$ python3 -q
>>> import numpy as np
>>> np.set_printoptions(precision=2, suppress=True, linewidth=160, sign=" ")
>>> rnd = lambda a: np.round(a, 2) + 0
>>> E = np.array([[4, 4, 0, 0, 0, 0],
...     [3, 2, 0, 0, 0, 0],
...     [1, 5, 0, 0, 0, 0],
...     [0, 0, 4, 4, 0, 0],
...     [0, 0, 3, 2, 0, 0],
...     [0, 0, 1, 5, 0, 0],
...     [0, 0, 0, 0, 4, 4],
...     [0, 0, 0, 0, 3, 2],
...     [0, 0, 0, 0, 1, 5]])
>>> E
array([[ 4,  4,  0,  0,  0,  0],
       [ 3,  2,  0,  0,  0,  0],
       [ 1,  5,  0,  0,  0,  0],
       [ 0,  0,  4,  4,  0,  0],
       [ 0,  0,  3,  2,  0,  0],
       [ 0,  0,  1,  5,  0,  0],
       [ 0,  0,  0,  0,  4,  4],
       [ 0,  0,  0,  0,  3,  2],
       [ 0,  0,  0,  0,  1,  5]])
>>> vec = np.array([1, 0, 1, 2, 2, 1])
>>> y = E @ vec
>>> rnd(np.linalg.solve(E.T @ E, E.T @ y))
array([ 1.,  0.,  1.,  2.,  2.,  1.])
>>> y
array([  4,   3,   1,  12,   7,  11,  12,   8,   7])
>>> rnd(np.linalg.lstsq(E, y)[0])
array([ 1.,  0.,  1.,  2.,  2.,  1.])
>>> rng = np.random.default_rng(66)
>>> y = y + 0.05 * rng.normal(size=9)
>>> rnd(y)
array([  4.03,   2.97,   0.98,  11.95,   6.93,  10.92,  12.03,   8.06,   7.02])
>>> c, *_ = np.linalg.lstsq(E, y)
>>> [round(float(np.linalg.norm(np.linalg.solve(E.T @ E + lam * np.eye(6), E.T @ y))), 2) for lam in (0, 1, 10, 100)]
[3.31, 3.2, 2.67, 1.18]
>>> other = np.c_[E[:, :1] @ np.array([[0]]), np.array([1, 1, 1, -2, -2, -3, -3, 3, 0])]
>>> other
array([[ 0,  1],
       [ 0,  1],
       [ 0,  1],
       [ 0, -2],
       [ 0, -2],
       [ 0, -3],
       [ 0, -3],
       [ 0,  3],
       [ 0,  0]])
>>> rnd(np.linalg.norm(np.linalg.qr(E)[0].T @ other, axis=0) ** 2 / ((other ** 2).sum(axis=0) + 1e-12))
array([ 0.  ,  0.53])
>>> rnd(np.linalg.lstsq(E, other[:, 0])[0])
array([ 0.,  0.,  0.,  0.,  0.,  0.])
>>> np.linalg.matrix_rank(other)
np.int64(1)
>>> rnd(np.linalg.norm(other - E @ np.linalg.lstsq(E, other)[0], axis=0))
array([ 0.  ,  4.24])
>>> K = np.loadtxt("run17.csv", delimiter=",")
>>> K
array([[ 0.,  1.,  0.,  0.,  1.],
       [ 1.,  0.,  1.,  0.,  0.],
       [ 0.,  1.,  0.,  1.,  1.],
       [ 0.,  0.,  1.,  0.,  1.],
       [ 1.,  0.,  1.,  1.,  0.]])
>>> vals, vecs = np.linalg.eigh(K)
>>> vec = np.array([0, 3, 4, 9, 9])
>>> rnd(vecs * np.abs(vals) @ vecs.T)
array([[ 1.09,  0.09,  0.8 ,  0.34, -0.2 ],
       [ 0.09,  1.09, -0.2 ,  0.34,  0.8 ],
       [ 0.8 , -0.2 ,  1.44,  0.25,  0.44],
       [ 0.34,  0.34,  0.25,  1.28,  0.25],
       [-0.2 ,  0.8 ,  0.44,  0.25,  1.44]])
>>> rnd(np.linalg.eigvalsh(K[1:, 1:]))
array([-1.48, -1.  ,  0.31,  2.17])
>>> data = np.loadtxt("out13.csv", delimiter=",")
>>> data
array([[ 2.92,  0.2 ,  3.77,  1.37,  0.61],
       [-4.37, -1.05, -2.06,  0.35,  0.65],
       [ 0.72, -2.03, -3.6 , -0.3 , -2.7 ],
       [ 3.76,  2.82,  1.19, -0.33,  1.18],
       [ 2.24,  0.8 , -4.12, -1.49, -0.39],
       [ 2.96, -3.06, -1.  ,  2.09, -1.22],
       [-1.62,  4.21,  0.95,  0.58, -1.84],
       [ 2.08,  0.03,  3.41, -2.73, -1.25],
       [-2.08,  3.38, -1.11,  1.25, -2.54],
       [-2.96,  1.89, -0.74, -3.44, -0.51],
       [ 0.53, -1.76, -2.58,  2.59, -2.87],
       [-0.53,  3.01,  1.82, -1.58,  3.14],
       [ 0.14, -2.63, -2.67,  2.53,  2.13],
       [ 3.04, -0.45, -1.27, -1.53, -3.41],
       [ 2.62, -0.55, -3.81,  0.18, -1.8 ],
       [ 4.14,  0.8 ,  0.04, -2.53, -0.89],
       [-0.99,  1.61,  0.67, -0.3 , -4.57],
       [-0.21,  0.65,  0.63, -1.94,  4.51]])
>>> other = np.c_[data[:, :2] @ np.array([[8, 9], [-3, 1]]), np.array([-2, -5, -1, -8, -5, -2, 9, 3, 4, -7, 3, -4, -2, 5, -2, 2, 7, -7])]
>>> rnd(other)
array([[ 22.76,  26.48,  -2.  ],
       [-31.81, -40.38,  -5.  ],
       [ 11.85,   4.45,  -1.  ],
       [ 21.62,  36.66,  -8.  ],
       [ 15.52,  20.96,  -5.  ],
       [ 32.86,  23.58,  -2.  ],
       [-25.59, -10.37,   9.  ],
       [ 16.55,  18.75,   3.  ],
       [-26.78, -15.34,   4.  ],
       [-29.35, -24.75,  -7.  ],
       [  9.52,   3.01,   3.  ],
       [-13.27,  -1.76,  -4.  ],
       [  9.01,  -1.37,  -2.  ],
       [ 25.67,  26.91,   5.  ],
       [ 22.61,  23.03,  -2.  ],
       [ 30.72,  38.06,   2.  ],
       [-12.75,  -7.3 ,   7.  ],
       [ -3.63,  -1.24,  -7.  ]])
>>> rnd(np.linalg.lstsq(data, other[:, 0])[0])
array([ 8., -3.,  0.,  0.,  0.])
>>> np.linalg.matrix_rank(other)
np.int64(3)
>>> rnd(np.linalg.norm(np.linalg.qr(data)[0].T @ other, axis=0) ** 2 / ((other ** 2).sum(axis=0) + 1e-12))
array([ 1.  ,  1.  ,  0.63])
>>> rnd(np.linalg.norm(other - data @ np.linalg.lstsq(data, other)[0], axis=0))
array([  0. ,   0. ,  12.7])
>>> proj = other @ np.linalg.solve(other.T @ other, other.T)
>>> np.allclose(proj @ proj, proj)
True
>>> rnd(np.trace(proj))
np.float64(3.0)
>>> np.linalg.matrix_rank(np.eye(18) - proj)
np.int64(15)
>>> rnd(proj @ other[:, 2])
array([-2., -5., -1., -8., -5., -2.,  9.,  3.,  4., -7.,  3., -4., -2.,  5., -2.,  2.,  7., -7.])
>>> J = np.load("test18.npy")
>>> J
array([[ 2.87,  0.04,  0.99,  3.08],
       [ 3.01, -0.13,  1.  ,  2.94],
       [ 3.01,  0.1 ,  1.07,  2.85],
       [ 2.98, -0.06,  0.87,  3.05],
       [ 3.05,  0.02,  0.99,  2.89],
       [ 2.87,  0.01,  0.92,  2.81],
       [ 2.97,  0.02,  0.96,  3.  ],
       [ 2.99,  0.07,  0.97,  2.99],
       [ 1.11,  2.06,  1.02,  1.9 ],
       [ 1.  ,  2.2 ,  1.1 ,  2.01],
       [ 1.  ,  1.95,  0.9 ,  2.02],
       [ 1.12,  1.96,  1.02,  1.88],
       [ 1.11,  1.88,  0.98,  2.1 ],
       [ 0.89,  1.98,  0.91,  2.11],
       [ 0.91,  2.08,  1.16,  2.07],
       [ 1.03,  1.96,  0.93,  1.89]])
>>> U, sig, vt = np.linalg.svd(J)
>>> rnd(sig)
array([ 14.16,   5.3 ,   0.39,   0.22])
>>> np.argmax(sig[:-1] / (sig[1:] + 1e-6)) + 1
np.int64(2)
>>> other = U[:, :2] @ np.diag(sig[:2]) @ vt[:2]
>>> np.linalg.matrix_rank(J, rtol=0.05)
np.int64(2)
>>> rnd(np.abs(J - other).max())
np.float64(0.13)
>>> np.linalg.matrix_rank(other)
np.int64(2)
>>> cen = J - J.mean(axis=1)
Traceback (most recent call last):
  File "<python-input-49>", line 1, in <module>
    cen = J - J.mean(axis=1)
          ~~^~~~~~~~~~~~~~~~
ValueError: operands could not be broadcast together with shapes (16,4) (16,) 
>>> cen = J - J.mean(axis=0)
>>> U, sig, vt = np.linalg.svd(cen, full_matrices=False)
>>> np.linalg.matrix_rank(cen)
np.int64(4)
>>> rnd((sig ** 2).sum() ** 2 / (sig ** 4).sum())
np.float64(1.02)
>>> rnd(sig)
array([ 5.91,  0.4 ,  0.33,  0.17])
>>> rnd(vt[0] * np.sign(vt[0, np.abs(vt[0]).argmax()]))
array([-0.66,  0.68,  0.01, -0.32])
>>> rnd(np.abs(vt[-1]))
array([ 0.48,  0.59,  0.61,  0.23])
>>> rnd(cen.mean(axis=0))
array([ 0.,  0.,  0.,  0.])
>>> Q, vecs = np.linalg.qr(J[:, :1])[0], np.linalg.qr(J[:, 1:])[0]
>>> sig = np.linalg.svd(Q.T @ vecs, compute_uv=False)
>>> rnd(sig)
array([ 1.])
>>> (sig > 0.9).sum()
np.int64(1)
>>> labels = J[:, 0] > np.median(J[:, 0])
>>> f = J[labels].mean(axis=0) - J[~labels].mean(axis=0)
>>> ((J - J.mean(axis=0)) @ f > 0).astype(int)
array([ 1,  1,  1,  1,  1,  1,  1,  1,  0,  0,  0,  0,  0,  0,  0,  0])
>>> np.argsort(-np.abs(f).round(6), kind="stable")
array([ 1,  0,  3,  2])
>>> (((J - J.mean(axis=0)) @ f > 0) == labels).mean()
np.float64(1.0)
>>> labels.astype(int)
array([ 1,  1,  1,  1,  1,  1,  1,  1,  0,  0,  0,  0,  0,  0,  0,  0])
>>> rnd(f)
array([ 1.95, -2.  , -0.03,  0.95])
>>> proj = J @ np.linalg.solve(J.T @ J, J.T)
>>> rnd(np.linalg.eigvalsh(proj))
array([ 0.,  0.,  0.,  0.,  0.,  0.,  0.,  0.,  0.,  0.,  0.,  0.,  1.,  1.,  1.,  1.])
>>> rnd(proj @ J[:, 2])
array([ 0.99,  1.  ,  1.07,  0.87,  0.99,  0.92,  0.96,  0.97,  1.02,  1.1 ,  0.9 ,  1.02,  0.98,  0.91,  1.16,  0.93])
>>> rnd(np.trace(proj))
np.float64(4.0)
>>> arr = np.load("data.npy")
>>> arr
array([[ 15,  15,  13,   2,   9],
       [ 15,  15,  13,   2,   9],
       [ 13,  13,  23,   6,   3],
       [  2,   2,   6,   4,   0],
       [  9,   9,   3,   0,   9]])
>>> rnd(np.trace(np.linalg.pinv(arr) @ arr))
np.float64(4.0)
>>> np.abs(np.diag(np.linalg.qr(arr)[1])) > 1e-9
array([ True, False,  True,  True,  True])
>>> np.linalg.lstsq(arr[:-1].T, arr[-1])[2]
np.int32(3)
>>> rnd(arr @ np.linalg.pinv(arr) @ arr)
array([[ 15.,  15.,  13.,   2.,   9.],
       [ 15.,  15.,  13.,   2.,   9.],
       [ 13.,  13.,  23.,   6.,   3.],
       [  2.,   2.,   6.,   4.,   0.],
       [  9.,   9.,   3.,   0.,   9.]])
>>> np.allclose(arr[:-1].T @ np.linalg.lstsq(arr[:-1].T, arr[-1])[0], arr[-1])
False
>>> vals, vecs = np.linalg.eigh(arr)
>>> vec = np.array([0, 3, 0, 2, 0])
>>> rnd(vec @ arr @ vec / (vec @ vec)), rnd(vals[0]), rnd(vals[-1])
(np.float64(13.46), np.float64(0.0), np.float64(49.45))
>>> (np.sign(vecs[:, -1].round(6)) == np.sign(vecs[0, -1].round(6))).astype(int)
array([ 1,  1,  1,  1,  1])
>>> np.abs(arr).sum(axis=1).max(), rnd(np.abs(vals).max())
(np.int64(58), np.float64(49.45))
>>> F = rng.normal(size=(17, 3)) + 5 * np.array([2, -1, 1])
>>> rnd(F)
array([[10.29, -4.71,  4.87],
       [10.97, -5.78,  6.07],
       [ 9.84, -5.06,  3.77],
       [10.08, -2.53,  4.93],
       [ 9.6 , -4.61,  5.99],
       [11.04, -5.7 ,  3.82],
       [ 8.94, -5.06,  2.99],
       [11.55, -5.67,  4.77],
       [11.62, -6.02,  5.  ],
       [ 9.32, -4.42,  4.32],
       [10.26, -5.82,  5.99],
       [ 9.47, -6.28,  5.26],
       [ 7.89, -3.41,  5.46],
       [10.33, -4.88,  6.23],
       [10.05, -5.2 ,  4.43],
       [10.21, -3.39,  3.93],
       [10.86, -4.83,  5.43]])
>>> other = np.c_[F[:, :1] @ np.array([[1]]), np.array([1, 0, 2, 0, -2, -1, 2, 2, 0, -1, 2, 1, -2, -1, 0, 1, -1])]
>>> rnd(other)
array([[10.29,  1.  ],
       [10.97,  0.  ],
       [ 9.84,  2.  ],
       [10.08,  0.  ],
       [ 9.6 , -2.  ],
       [11.04, -1.  ],
       [ 8.94,  2.  ],
       [11.55,  2.  ],
       [11.62,  0.  ],
       [ 9.32, -1.  ],
       [10.26,  2.  ],
       [ 9.47,  1.  ],
       [ 7.89, -2.  ],
       [10.33, -1.  ],
       [10.05,  0.  ],
       [10.21,  1.  ],
       [10.86, -1.  ]])
>>> np.linalg.matrix_rank(other)
np.int64(2)
>>> np.linalg.matrix_rank(np.c_[F, other])
np.int64(4)
>>> rnd(np.linalg.norm(other - F @ np.linalg.lstsq(F, other)[0], axis=0))
array([ 0.  ,  4.62])
>>> other = F + rng.integers(-2, 3, (17, 1)) @ rng.integers(-2, 3, (1, 3))
>>> rnd(other)
array([[14.29, -2.71,  4.87],
       [10.97, -5.78,  6.07],
       [ 5.84, -7.06,  3.77],
       [10.08, -2.53,  4.93],
       [11.6 , -3.61,  5.99],
       [15.04, -3.7 ,  3.82],
       [ 6.94, -6.06,  2.99],
       [ 9.55, -6.67,  4.77],
       [ 9.62, -7.02,  5.  ],
       [11.32, -3.42,  4.32],
       [10.26, -5.82,  5.99],
       [13.47, -4.28,  5.26],
       [ 9.89, -2.41,  5.46],
       [10.33, -4.88,  6.23],
       [ 6.05, -7.2 ,  4.43],
       [12.21, -2.39,  3.93],
       [10.86, -4.83,  5.43]])
>>> rnd(np.abs(other - F).sum(axis=1))
array([ 6.,  0.,  6.,  0.,  3.,  6.,  3.,  3.,  3.,  3.,  0.,  6.,  3.,  0.,  6.,  3.,  0.])
